% python3 -q
>>> import numpy as np
>>> np.set_printoptions(precision=2, suppress=True, linewidth=100)
>>> def rnd(a):
...     return np.round(a, 2) + 0
... 
>>> m1 = np.load("out1.npy")
>>> m1
array([[3, 1, 1, 3, 2, 0],
       [0, 3, 1, 0, 1, 3],
       [0, 0, 2, 3, 1, 2],
       [0, 0, 0, 2, 3, 2],
       [0, 0, 0, 0, 0, 0],
       [0, 0, 0, 0, 0, 1]])
>>> rng = np.random.default_rng(83)
>>> idx = rng.permutation(6)
>>> idx
array([5, 0, 1, 4, 3, 2])
>>> M2 = m1[idx][:, idx]
>>> np.allclose(M2, m1)
False
>>> rnd(np.sort(np.abs(np.linalg.eigvals(M2))))
array([0., 1., 2., 2., 3., 3.])
>>> rnd(np.linalg.det(M2)), rnd(np.linalg.det(m1[idx]))
(np.float64(0.0), np.float64(0.0))
>>> M2
array([[1, 0, 0, 0, 0, 0],
       [0, 3, 1, 2, 3, 1],
       [3, 0, 3, 1, 0, 1],
       [0, 0, 0, 0, 0, 0],
       [2, 0, 0, 3, 2, 0],
       [2, 0, 0, 1, 3, 2]])
>>> U, sig, Vh = np.linalg.svd(M2)
>>> evecs = Vh[:(sig > 1e-8).sum()]
>>> x0 = M2[2] + 5 * M2[4] + rng.integers(2) * np.eye(6)[5]
>>> x0
array([13.,  0.,  3., 16., 10.,  2.])
>>> rnd(np.linalg.norm(x0 - evecs.T @ evecs @ x0))
np.float64(0.64)
>>> np.allclose(evecs.T @ evecs @ x0, x0)
False
>>> rk = np.linalg.matrix_rank(m1)
>>> rk
np.int64(5)
>>> null = np.linalg.svd(m1)[2][rk:].T
>>> np.linalg.matrix_rank(m1.T @ m1), np.linalg.matrix_rank(m1 @ m1.T)
(np.int64(5), np.int64(5))
>>> null.shape
(6, 1)
>>> np.allclose(m1 @ null, 0)
True
>>> t = np.radians(30)
>>> Rm = np.eye(6)
>>> Rm[4, 4] = Rm[5, 5] = np.cos(t)
>>> Rm[4, 5], Rm[5, 4] = -np.sin(t), np.sin(t)
>>> rnd(Rm)
array([[ 1.  ,  0.  ,  0.  ,  0.  ,  0.  ,  0.  ],
       [ 0.  ,  1.  ,  0.  ,  0.  ,  0.  ,  0.  ],
       [ 0.  ,  0.  ,  1.  ,  0.  ,  0.  ,  0.  ],
       [ 0.  ,  0.  ,  0.  ,  1.  ,  0.  ,  0.  ],
       [ 0.  ,  0.  ,  0.  ,  0.  ,  0.87, -0.5 ],
       [ 0.  ,  0.  ,  0.  ,  0.  ,  0.5 ,  0.87]])
>>> M2 = m1 @ Rm.T
>>> np.allclose(np.linalg.norm(m1, axis=1), np.linalg.norm(M2, axis=1))
True
>>> rnd(np.linalg.svd(m1, compute_uv=False)), rnd(np.linalg.svd(M2, compute_uv=False))
(array([7.17, 4.01, 2.77, 2.11, 0.58, 0.  ]), array([7.17, 4.01, 2.77, 2.11, 0.58, 0.  ]))
>>> rnd(np.abs(M2 - m1).max(axis=0))
array([0.  , 0.  , 0.  , 0.  , 1.63, 1.23])
>>> rnd(np.linalg.det(Rm)), rnd(np.trace(Rm))
(np.float64(1.0), np.float64(5.73))
>>> W0 = np.load("run1.npy")
>>> W0
array([[-15.,  14.,  -2.,  -6.],
       [-12.,   9.,  -4.,  -2.],
       [-12.,  10.,  -5.,  -2.],
       [-12.,   8.,  -4.,  -1.]])
>>> M2 = W0 / np.sqrt((W0 ** 2).mean(axis=1, keepdims=True))
>>> rnd(M2[3])
array([-1.6 ,  1.07, -0.53, -0.13])
>>> rnd(np.linalg.norm(M2, axis=1))
array([2., 2., 2., 2.])
>>> np.linalg.matrix_rank(M2) == np.linalg.matrix_rank(W0)
np.True_
>>> F = np.load("sample11.npy")
>>> F
array([[ 2.,  5.,  0.,  0.,  0.,  0.],
       [ 5., -2.,  5.,  0.,  0.,  0.],
       [ 0.,  5.,  0.,  5.,  0.,  0.],
       [ 0.,  0.,  5.,  1.,  5.,  0.],
       [ 0.,  0.,  0.,  5.,  2.,  5.],
       [ 0.,  0.,  0.,  0.,  5., -1.]])
>>> np.allclose(F @ F.T, F.T @ F)
True
>>> rnd(np.sort(np.abs(np.linalg.eigvals(F))))
array([1.99, 2.88, 6.03, 6.54, 8.98, 9.59])
>>> gram = F.T @ F
>>> np.allclose(gram, gram.T)
True
>>> gram
array([[ 29.,   0.,  25.,   0.,   0.,   0.],
       [  0.,  54., -10.,  25.,   0.,   0.],
       [ 25., -10.,  50.,   5.,  25.,   0.],
       [  0.,  25.,   5.,  51.,  15.,  25.],
       [  0.,   0.,  25.,  15.,  54.,   5.],
       [  0.,   0.,   0.,  25.,   5.,  26.]])
>>> (F @ F.T).shape
(6, 6)
>>> np.linalg.matrix_rank(gram)
np.int64(6)
>>> rnd(np.linalg.svd(F, compute_uv=False) ** 2)
array([91.92, 80.73, 42.8 , 36.31,  8.27,  3.98])
